$ python -q
>>> import numpy as np
>>> np.set_printoptions(suppress=True, linewidth=120)
>>> def rd(a):
...     return np.round(a, 2) + 0
... 
>>> m1 = np.loadtxt("w.csv", delimiter=",")
>>> m1
array([[2., 0., 0., 0., 0., 0., 0., 0., 0., 0., 0., 0.],
       [0., 0., 0., 0., 0., 0., 0., 0., 0., 0., 0., 0.],
       [0., 0., 4., 0., 0., 0., 0., 0., 0., 0., 0., 0.],
       [0., 0., 0., 0., 0., 0., 0., 0., 0., 0., 0., 0.],
       [0., 0., 0., 0., 3., 0., 0., 0., 0., 0., 0., 0.],
       [0., 0., 0., 0., 0., 3., 0., 0., 0., 0., 0., 0.],
       [0., 0., 0., 0., 0., 0., 2., 0., 0., 0., 0., 0.],
       [0., 0., 0., 0., 0., 0., 0., 1., 0., 0., 0., 0.],
       [0., 0., 0., 0., 0., 0., 0., 0., 3., 0., 0., 0.],
       [0., 0., 0., 0., 0., 0., 0., 0., 0., 2., 0., 0.],
       [0., 0., 0., 0., 0., 0., 0., 0., 0., 0., 4., 0.],
       [0., 0., 0., 0., 0., 0., 0., 0., 0., 0., 0., 4.]])
>>> evals, V = np.linalg.eigh(m1)
>>> vec = np.array([0, 2, 1, -1, -2, -1, 2, -2, 0, -2, 1, -2])
>>> rd(vec @ m1 @ vec / (vec @ vec)), evals[0], evals[-1]
(np.float64(2.11), np.float64(0.0), np.float64(4.0))
>>> m1.T @ m1
array([[ 4.,  0.,  0.,  0.,  0.,  0.,  0.,  0.,  0.,  0.,  0.,  0.],
       [ 0.,  0.,  0.,  0.,  0.,  0.,  0.,  0.,  0.,  0.,  0.,  0.],
       [ 0.,  0., 16.,  0.,  0.,  0.,  0.,  0.,  0.,  0.,  0.,  0.],
       [ 0.,  0.,  0.,  0.,  0.,  0.,  0.,  0.,  0.,  0.,  0.,  0.],
       [ 0.,  0.,  0.,  0.,  9.,  0.,  0.,  0.,  0.,  0.,  0.,  0.],
       [ 0.,  0.,  0.,  0.,  0.,  9.,  0.,  0.,  0.,  0.,  0.,  0.],
       [ 0.,  0.,  0.,  0.,  0.,  0.,  4.,  0.,  0.,  0.,  0.,  0.],
       [ 0.,  0.,  0.,  0.,  0.,  0.,  0.,  1.,  0.,  0.,  0.,  0.],
       [ 0.,  0.,  0.,  0.,  0.,  0.,  0.,  0.,  9.,  0.,  0.,  0.],
       [ 0.,  0.,  0.,  0.,  0.,  0.,  0.,  0.,  0.,  4.,  0.,  0.],
       [ 0.,  0.,  0.,  0.,  0.,  0.,  0.,  0.,  0.,  0., 16.,  0.],
       [ 0.,  0.,  0.,  0.,  0.,  0.,  0.,  0.,  0.,  0.,  0., 16.]])
>>> m1 @ m1.T
array([[ 4.,  0.,  0.,  0.,  0.,  0.,  0.,  0.,  0.,  0.,  0.,  0.],
       [ 0.,  0.,  0.,  0.,  0.,  0.,  0.,  0.,  0.,  0.,  0.,  0.],
       [ 0.,  0., 16.,  0.,  0.,  0.,  0.,  0.,  0.,  0.,  0.,  0.],
       [ 0.,  0.,  0.,  0.,  0.,  0.,  0.,  0.,  0.,  0.,  0.,  0.],
       [ 0.,  0.,  0.,  0.,  9.,  0.,  0.,  0.,  0.,  0.,  0.,  0.],
       [ 0.,  0.,  0.,  0.,  0.,  9.,  0.,  0.,  0.,  0.,  0.,  0.],
       [ 0.,  0.,  0.,  0.,  0.,  0.,  4.,  0.,  0.,  0.,  0.,  0.],
       [ 0.,  0.,  0.,  0.,  0.,  0.,  0.,  1.,  0.,  0.,  0.,  0.],
       [ 0.,  0.,  0.,  0.,  0.,  0.,  0.,  0.,  9.,  0.,  0.,  0.],
       [ 0.,  0.,  0.,  0.,  0.,  0.,  0.,  0.,  0.,  4.,  0.,  0.],
       [ 0.,  0.,  0.,  0.,  0.,  0.,  0.,  0.,  0.,  0., 16.,  0.],
       [ 0.,  0.,  0.,  0.,  0.,  0.,  0.,  0.,  0.,  0.,  0., 16.]])
>>> rd(np.linalg.pinv(m1))
array([[0.5 , 0.  , 0.  , 0.  , 0.  , 0.  , 0.  , 0.  , 0.  , 0.  , 0.  , 0.  ],
       [0.  , 0.  , 0.  , 0.  , 0.  , 0.  , 0.  , 0.  , 0.  , 0.  , 0.  , 0.  ],
       [0.  , 0.  , 0.25, 0.  , 0.  , 0.  , 0.  , 0.  , 0.  , 0.  , 0.  , 0.  ],
       [0.  , 0.  , 0.  , 0.  , 0.  , 0.  , 0.  , 0.  , 0.  , 0.  , 0.  , 0.  ],
       [0.  , 0.  , 0.  , 0.  , 0.33, 0.  , 0.  , 0.  , 0.  , 0.  , 0.  , 0.  ],
       [0.  , 0.  , 0.  , 0.  , 0.  , 0.33, 0.  , 0.  , 0.  , 0.  , 0.  , 0.  ],
       [0.  , 0.  , 0.  , 0.  , 0.  , 0.  , 0.5 , 0.  , 0.  , 0.  , 0.  , 0.  ],
       [0.  , 0.  , 0.  , 0.  , 0.  , 0.  , 0.  , 1.  , 0.  , 0.  , 0.  , 0.  ],
       [0.  , 0.  , 0.  , 0.  , 0.  , 0.  , 0.  , 0.  , 0.33, 0.  , 0.  , 0.  ],
       [0.  , 0.  , 0.  , 0.  , 0.  , 0.  , 0.  , 0.  , 0.  , 0.5 , 0.  , 0.  ],
       [0.  , 0.  , 0.  , 0.  , 0.  , 0.  , 0.  , 0.  , 0.  , 0.  , 0.25, 0.  ],
       [0.  , 0.  , 0.  , 0.  , 0.  , 0.  , 0.  , 0.  , 0.  , 0.  , 0.  , 0.25]])
